>>> import numpy as np
>>> np.set_printoptions(suppress=True, linewidth=120)
>>> A = np.loadtxt("dump.csv", delimiter=",")
>>> A
array([[  0.,   0.,   0.,   0.,   0.,   0.,   0.,   0.,   0.,   0.,   0.,   0.,   0.,   0.,   0.],
       [ 12.,  -9.,   6., -15.,   6., -15.,  -9.,   0.,   6.,   9.,  -3.,   0.,  -9.,  -9.,   6.],
       [  0.,   0.,   0.,   0.,   0.,   0.,   0.,   0.,   0.,   0.,   0.,   0.,   0.,   0.,   0.],
       [  4.,  -3.,   2.,  -5.,   2.,  -5.,  -3.,   0.,   2.,   3.,  -1.,   0.,  -3.,  -3.,   2.],
       [  0.,   0.,   0.,   0.,   0.,   0.,   0.,   0.,   0.,   0.,   0.,   0.,   0.,   0.,   0.],
       [  8.,  -6.,   4., -10.,   4., -10.,  -6.,   0.,   4.,   6.,  -2.,   0.,  -6.,  -6.,   4.],
       [ 12.,  -9.,   6., -15.,   6., -15.,  -9.,   0.,   6.,   9.,  -3.,   0.,  -9.,  -9.,   6.],
       [  0.,   0.,   0.,   0.,   0.,   0.,   0.,   0.,   0.,   0.,   0.,   0.,   0.,   0.,   0.],
       [ 12.,  -9.,   6., -15.,   6., -15.,  -9.,   0.,   6.,   9.,  -3.,   0.,  -9.,  -9.,   6.],
       [  0.,   0.,   0.,   0.,   0.,   0.,   0.,   0.,   0.,   0.,   0.,   0.,   0.,   0.,   0.]])
>>> left, sigma, vt = np.linalg.svd(A)
>>> evecs = vt[:(sigma > 1e-8).sum()]
>>> rng = np.random.default_rng(1646)
>>> x = A[4] + -1 * A[3] + rng.integers(2) * np.eye(15)[6]
>>> x
array([-4.,  3., -2.,  5., -2.,  5.,  3.,  0., -2., -3.,  1.,  0.,  3.,  3., -2.])
>>> np.linalg.matrix_rank(np.vstack([A, x]))
np.int64(1)
>>> rank = np.linalg.matrix_rank(A)
>>> rank
np.int64(1)
>>> null = np.linalg.svd(A)[2][rank:].T
>>> np.allclose(A @ null, 0)
True
>>> [int(np.linalg.matrix_rank(A[:i])) for i in range(1, len(A) + 1)]
[0, 1, 1, 1, 1, 1, 1, 1, 1, 1]
>>> [int(np.linalg.matrix_rank(A[:, :j + 1])) for j in range(15)]
[1, 1, 1, 1, 1, 1, 1, 1, 1, 1, 1, 1, 1, 1, 1]
>>> null.shape
(15, 14)
>>> W0 = np.array([[0, 5, 3, 5, 0, 1, 1, 1, 2, 2, 2, 1, 5],
...     [1, 3, 3, 4, 1, 3, 4, 5, 1, 0, 1, 2, 5],
...     [2, 4, 4, 2, 1, 5, 3, 3, 5, 5, 4, 1, 5],
...     [0, 1, 0, 4, 3, 0, 0, 2, 2, 1, 2, 1, 0],
...     [1, 2, 2, 4, 3, 3, 1, 2, 0, 2, 2, 1, 3],
...     [0, 4, 0, 0, 5, 2, 0, 5, 2, 5, 1, 3, 1]])
>>> W0[:, 10] = 2 * W0[:, 1]
>>> W0
array([[ 0,  5,  3,  5,  0,  1,  1,  1,  2,  2, 10,  1,  5],
       [ 1,  3,  3,  4,  1,  3,  4,  5,  1,  0,  6,  2,  5],
       [ 2,  4,  4,  2,  1,  5,  3,  3,  5,  5,  8,  1,  5],
       [ 0,  1,  0,  4,  3,  0,  0,  2,  2,  1,  2,  1,  0],
       [ 1,  2,  2,  4,  3,  3,  1,  2,  0,  2,  4,  1,  3],
       [ 0,  4,  0,  0,  5,  2,  0,  5,  2,  5,  8,  3,  1]])
>>> G = W0.T @ W0
>>> np.round(np.linalg.svd(W0, compute_uv=False) ** 2, 2)
array([712.18,  64.59,  34.3 ,  29.71,  15.05,   7.18])
>>> np.diag(G)
array([  6,  71,  38,  77,  45,  48,  27,  68,  38,  59, 284,  17,  85])
>>> np.allclose(G, G.T)
True
>>> f = np.array([-6, 5, -2])
>>> np.cross(W0[2, :3], W0[4, :3])
array([0, 0, 0])
>>> t3 = np.stack([A, 3 * A, A[::-1]])
>>> np.einsum("bij,cij->bc", t3, t3)
array([[ 4096., 12288.,  3072.],
       [12288., 36864.,  9216.],
       [ 3072.,  9216.,  4096.]])
>>> t3.sum(axis=0)
array([[  0.,   0.,   0.,   0.,   0.,   0.,   0.,   0.,   0.,   0.,   0.,   0.,   0.,   0.,   0.],
       [ 60., -45.,  30., -75.,  30., -75., -45.,   0.,  30.,  45., -15.,   0., -45., -45.,  30.],
       [  0.,   0.,   0.,   0.,   0.,   0.,   0.,   0.,   0.,   0.,   0.,   0.,   0.,   0.,   0.],
       [ 28., -21.,  14., -35.,  14., -35., -21.,   0.,  14.,  21.,  -7.,   0., -21., -21.,  14.],
       [  8.,  -6.,   4., -10.,   4., -10.,  -6.,   0.,   4.,   6.,  -2.,   0.,  -6.,  -6.,   4.],
       [ 32., -24.,  16., -40.,  16., -40., -24.,   0.,  16.,  24.,  -8.,   0., -24., -24.,  16.],
       [ 52., -39.,  26., -65.,  26., -65., -39.,   0.,  26.,  39., -13.,   0., -39., -39.,  26.],
       [  0.,   0.,   0.,   0.,   0.,   0.,   0.,   0.,   0.,   0.,   0.,   0.,   0.,   0.,   0.],
       [ 60., -45.,  30., -75.,  30., -75., -45.,   0.,  30.,  45., -15.,   0., -45., -45.,  30.],
       [  0.,   0.,   0.,   0.,   0.,   0.,   0.,   0.,   0.,   0.,   0.,   0.,   0.,   0.,   0.]])
>>> t3.shape
(3, 10, 15)
>>> np.linalg.matrix_rank(t3.reshape(3, -1))
np.int64(2)
>>> (t3 @ A.T).shape
(3, 10, 10)
